$ ipython --no-banner

In [1]: import numpy as np

In [2]: np.set_printoptions(precision=3, suppress=True, linewidth=140)

In [3]: rnd = lambda a: np.round(a, 3) + 0

In [4]: arr = np.load("layer2.npy")

In [5]: print(arr)
[[ 1. -3.  0.  0.]
 [-3.  4. -3.  0.]
 [ 0. -3. -5. -3.]
 [ 0.  0. -3.  1.]]

In [6]: # symmetric

In [7]: def softmax(z):
   ...:     e = np.exp(z - z.max(axis=-1, keepdims=True))
   ...:     return e / e.sum(axis=-1, keepdims=True)
   ...: 

In [8]: print(rnd(softmax(arr).sum(axis=1)))
[1. 1. 1. 1.]

In [9]: print(rnd(softmax(arr[2])))
[0.904 0.045 0.006 0.045]

In [10]: print(rnd(softmax(10 * arr[2])))
[1. 0. 0. 0.]

In [11]: att = arr @ arr.T / np.sqrt(4)

In [12]: print(rnd(softmax(att)))
[[0.62  0.    0.376 0.004]
 [0.    1.    0.    0.   ]
 [0.    0.    1.    0.   ]
 [0.002 0.14  0.628 0.231]]

In [13]: print(rnd(softmax(att)[2] @ arr))
[ 0. -3. -5. -3.]

In [14]: print(softmax(att).round(6).argmax(axis=1))
[0 1 2 2]

In [15]: K = np.load("w.npy")

In [16]: print(K)
[[3 3 8 5]
 [0 4 5 5]
 [1 8 1 1]
 [4 8 4 7]]

In [17]: C2 = K.T @ K

In [18]: print(rnd(np.linalg.eigvalsh(C2)[::-1]))
[326.355  46.457   7.321   4.867]

In [19]: print((K @ K.T).shape)
(4, 4)

In [20]: rng = np.random.default_rng(9215)

In [21]: out = K + rng.integers(-2, 3, (4, 1)) @ rng.integers(-2, 3, (1, 4))

In [22]: print(out)
[[ 1 -1 12  5]
 [-2  0  9  5]
 [-1  4  5  1]
 [ 4  8  4  7]]

In [23]: print(np.linalg.matrix_rank(out - K, tol=1e-8))
1

In [24]: print(out[2] @ out[3])
55

In [25]: print(rnd(np.linalg.norm(out, 1)), rnd(np.linalg.norm(out, np.inf)))
30.0 23.0

In [26]: print(rnd(np.linalg.norm(out[2], 1)), rnd(np.linalg.norm(out[2], np.inf)))
11.0 5.0

In [27]: print(rnd(np.linalg.norm(out, 2)))
18.955

In [28]: print(rnd(np.linalg.norm(out) ** 2 / np.linalg.norm(out, 2) ** 2))
1.305

In [29]: print(rnd(np.linalg.norm(out, axis=0)))
[ 4.69  9.   16.31 10.  ]

In [30]: print(rnd(np.linalg.norm(out, "nuc")))
34.397

In [31]: print(rnd(np.linalg.norm(out[2] - out[3])))
8.832
